In [1]: import numpy as np

In [2]: np.set_printoptions(precision=3, suppress=True, linewidth=100)

In [3]: tidy = lambda a: np.round(a, 3) + 0

In [4]: A = np.load("test18.npy")

In [5]: A
Out[5]: 
array([[ 2,  2, -1,  2, -1, -1,  0],
       [ 0,  2,  2,  2, -2, -2,  0],
       [ 0,  0,  2,  2, -1,  2, -2],
       [ 0,  0,  0, -2,  2,  2,  2],
       [ 0,  0,  0,  0,  1, -2,  2],
       [ 0,  0,  0,  0,  0, -1, -2],
       [ 0,  0,  0,  0,  0,  0,  0]])

In [6]: # null space of dimension 1

In [7]: Uu, sigma, Vt = np.linalg.svd(A)

In [8]: V = Vt[:(sigma > 1e-8).sum()]

In [9]: rng = np.random.default_rng(130755)

In [10]: vec = A[5] + -1 * A[1] + rng.integers(2) * np.eye(7)[5]

In [11]: vec
Out[11]: array([ 0., -2., -2., -2.,  2.,  1., -2.])

In [12]: np.linalg.matrix_rank(np.vstack([A, vec]))
Out[12]: np.int64(6)

In [13]: print(np.allclose(V.T @ V @ vec, vec))
True

In [14]: [int(np.linalg.matrix_rank(np.linalg.matrix_power(A, p))) for p in range(1, 8)]
Out[14]: [6, 6, 6, 6, 6, 6, 6]

In [15]: A @ A
Out[15]: 
array([[  4,   8,   0,   2,  -2,  -1,   6],
       [  0,   4,   8,   4,  -4,  10,   0],
       [  0,   0,   4,   0,   1,   8,  -6],
       [  0,   0,   0,   4,  -2, -10,  -4],
       [  0,   0,   0,   0,   1,   0,   6],
       [  0,   0,   0,   0,   0,   1,   2],
       [  0,   0,   0,   0,   0,   0,   0]])

In [16]: np.prod(np.diag(A)), tidy(np.linalg.det(A))
Out[16]: (np.int64(0), np.float64(0.0))

In [17]: r = np.linalg.matrix_rank(A)

In [18]: r
Out[18]: np.int64(6)

In [19]: null = np.linalg.svd(A)[2][r:].T

In [20]: [int(np.linalg.matrix_rank(A[:, :j + 1])) for j in range(7)]
Out[20]: [1, 2, 3, 4, 5, 6, 6]

In [21]: print(np.linalg.matrix_rank(A.T @ A), np.linalg.matrix_rank(A @ A.T))
6 6

In [22]: print([int(np.linalg.matrix_rank(A[:i])) for i in range(1, len(A) + 1)])
[1, 2, 3, 4, 5, 6, 6]

In [23]: print(tidy(A @ null))
[[0.]
 [0.]
 [0.]
 [0.]
 [0.]
 [0.]
 [0.]]

In [24]: [int(np.linalg.matrix_rank(np.delete(A, i, axis=0))) for i in range(7)]
Out[24]: [5, 5, 5, 5, 5, 5, 6]

In [25]: idx = rng.permutation(7)

In [26]: print(idx)
[0 3 4 2 5 1 6]

In [27]: other = A[idx][:, idx]

In [28]: np.diag(other)
Out[28]: array([ 2, -2,  1,  2, -1,  2,  0])

In [29]: print(np.trace(other))
4

In [30]: other
Out[30]: 
array([[ 2,  2, -1, -1, -1,  2,  0],
       [ 0, -2,  2,  0,  2,  0,  2],
       [ 0,  0,  1,  0, -2,  0,  2],
       [ 0,  2, -1,  2,  2,  0, -2],
       [ 0,  0,  0,  0, -1,  0, -2],
       [ 0,  2, -2,  2, -2,  2,  0],
       [ 0,  0,  0,  0,  0,  0,  0]])

In [31]: np.allclose(other, A)
Out[31]: False

In [32]: X = np.array([[2, 0, 2], [0, 2, 0], [2, 0, 2]])

In [33]: # splits into 2 blocks

In [34]: w, V = np.linalg.eigh(X)

In [35]: np.abs(V[:, -1]).round(6).argmax()
Out[35]: np.int64(0)

In [36]: tidy(V.T @ V)
Out[36]: 
array([[1., 0., 0.],
       [0., 1., 0.],
       [0., 0., 1.]])

In [37]: tidy(np.linalg.eigvalsh(X + -1 * np.eye(3)))
Out[37]: array([-1.,  1.,  3.])

In [38]: Uu, sigma, Vt = np.linalg.svd(X)

In [39]: V = Vt[:(sigma > 1e-8).sum()]

In [40]: vec = X[0] + 2 * X[2] + rng.integers(2) * np.eye(3)[1]

In [41]: vec
Out[41]: array([6., 0., 6.])

In [42]: tidy(np.linalg.norm(vec - V.T @ V @ vec))
Out[42]: np.float64(0.0)

In [43]: tidy(np.diag(V.T @ V))
Out[43]: array([0.5, 1. , 0.5])

In [44]: Z = 10 * np.array([[-0.6, 0.6, 0.3], [-2.2, -1.7, -2.4]])

In [45]: idx = rng.integers(0, 2, 30)

In [46]: m1 = Z[idx] + rng.normal(size=(30, 3))

In [47]: tidy(m1)
Out[47]: 
array([[ -4.36 ,   6.173,   2.552],
       [ -4.548,   7.383,   3.045],
       [ -5.002,   7.009,   3.055],
       [-22.138, -16.568, -24.537],
       [ -7.174,   6.142,   1.732],
       [-22.101, -15.618, -23.483],
       [-20.611, -16.611, -25.199],
       [ -5.69 ,   6.742,   3.082],
       [ -6.525,   7.704,   3.258],
       [ -4.821,   5.827,   3.917],
       [ -5.782,   6.79 ,   3.206],
       [-22.117, -17.292, -24.01 ],
       [-21.142, -14.21 , -24.356],
       [ -4.992,   4.854,   2.96 ],
       [ -6.956,   6.656,   1.364],
       [ -5.27 ,   7.006,   3.542],
       [ -6.465,   5.843,   2.99 ],
       [-20.829, -16.95 , -24.829],
       [-23.029, -15.984, -24.45 ],
       [ -4.932,   7.076,   3.736],
       [ -5.245,   5.056,   4.093],
       [ -6.729,   7.365,   4.247],
       [ -6.08 ,   5.303,   2.991],
       [-22.279, -15.462, -24.678],
       [-22.158, -17.113, -24.487],
       [ -6.661,   5.281,   5.215],
       [-21.586, -17.09 , -23.791],
       [-20.8  , -17.223, -23.466],
       [ -5.223,   5.451,   2.001],
       [-21.77 , -17.502, -22.846]])

In [48]: gram = np.cov(m1, rowvar=False)

In [49]: gram.shape
Out[49]: (3, 3)

In [50]: tidy(np.linalg.eigvalsh(gram)[::-1])
Out[50]: array([378.862,   0.878,   0.64 ])

In [51]: np.argsort(-m1.std(axis=0).round(6), kind="stable")
Out[51]: array([2, 1, 0])

In [52]: tidy(m1.std(axis=0))
Out[52]: array([ 7.889, 11.197, 13.42 ])

In [53]: M = np.loadtxt("m.csv", delimiter=",")

In [54]: M
Out[54]: 
array([[ 3.985, -9.999, -8.03 ,  4.029],
       [ 2.066, -4.965, -3.966,  1.957],
       [-0.007, -0.017, -0.016, -0.014],
       [ 0.015, -0.015,  0.   ,  0.02 ],
       [-5.996, 15.016, 12.012, -5.992],
       [-2.017,  4.975,  3.999, -1.995]])

In [55]: other = M / np.linalg.norm(M, axis=1, keepdims=True)

In [56]: gram = other @ other.T

In [57]: tidy(np.degrees(np.arccos(np.clip(gram[1, 5], -1, 1))))
Out[57]: np.float64(179.447)

In [58]: print(np.argwhere(np.triu(np.abs(gram) > 0.95, 1)))
[[0 1]
 [0 4]
 [0 5]
 [1 4]
 [1 5]
 [4 5]]

In [59]: (gram - 2 * np.eye(6)).round(6).argmax(axis=1)
Out[59]: array([1, 0, 0, 1, 5, 4])

In [60]: (np.abs(gram) > 0.9).astype(int)
Out[60]: 
array([[1, 1, 0, 0, 1, 1],
       [1, 1, 0, 0, 1, 1],
       [0, 0, 1, 0, 0, 0],
       [0, 0, 0, 1, 0, 0],
       [1, 1, 0, 0, 1, 1],
       [1, 1, 0, 0, 1, 1]])

In [61]: Uu, sigma, Vt = np.linalg.svd(M)

In [62]: np.argmax(sigma[:-1] / (sigma[1:] + 1e-6)) + 1
Out[62]: np.int64(1)

In [63]: other = Uu[:, :1] @ np.diag(sigma[:1]) @ Vt[:1]

In [64]: np.linalg.matrix_rank(M, rtol=0.05)
Out[64]: np.int64(1)

In [65]: np.linalg.norm(M, axis=1).argmax()
Out[65]: np.int64(4)

In [66]: tidy(np.linalg.norm(M, "nuc"))
Out[66]: np.float64(27.271)

In [67]: tidy(np.linalg.norm(M) ** 2 / np.linalg.norm(M, 2) ** 2)
Out[67]: np.float64(1.0)

In [68]: tidy(np.linalg.norm(M, 1)), tidy(np.linalg.norm(M, np.inf))
Out[68]: (np.float64(34.987), np.float64(39.016))

In [69]: tidy(M[0] @ M[4])
Out[69]: np.float64(-294.637)

In [70]: tidy(np.linalg.norm(M[0], 1)), tidy(np.linalg.norm(M[0], np.inf))
Out[70]: (np.float64(26.043), np.float64(9.999))

In [71]: K = np.loadtxt("w.csv", delimiter=",")

In [72]: K
Out[72]: 
array([[ 3.012,  0.842,  3.148, -2.253, -0.206],
       [-0.868, -0.224, -0.938,  0.031,  0.134],
       [ 3.744,  1.085,  3.209, -2.361,  0.282],
       [-2.099, -1.032, -2.233,  1.347,  0.05 ],
       [ 5.471,  1.864,  5.85 , -3.985,  0.289],
       [-0.612, -0.309, -0.287,  0.681,  0.434],
       [-0.858, -0.056, -0.642,  0.456,  0.48 ],
       [ 3.669,  2.269,  3.873, -3.039, -0.085],
       [ 5.221,  1.635,  4.914, -3.445,  0.286],
       [-0.329,  0.019,  0.145, -0.171,  0.07 ],
       [ 0.229, -0.047, -0.765,  0.483,  0.507],
       [-0.411,  0.163, -0.412,  0.544,  0.184],
       [-5.731, -2.389, -6.168,  3.425, -0.082],
       [-1.305, -0.738, -0.535,  0.984, -0.306],
       [-2.489, -0.635, -2.834,  2.332, -0.156],
       [-2.845, -0.387, -2.959,  1.758,  0.344],
       [ 5.447,  1.717,  5.1  , -3.903, -0.188],
       [ 3.487,  0.845,  2.904, -2.155,  0.043],
       [ 3.559,  1.176,  3.901, -1.934,  0.108],
       [ 4.102,  0.947,  4.256, -2.892,  0.161],
       [ 1.962,  0.681,  1.689, -1.344, -0.424],
       [-0.335, -0.135, -0.152, -0.23 ,  0.497]])

In [73]: other = np.array([[-3, 3], [0, 1], [-1, 2], [0, -3], [0, 1]])

In [74]: np.linalg.matrix_rank(np.vstack([K, other.T]))
Out[74]: np.int64(5)
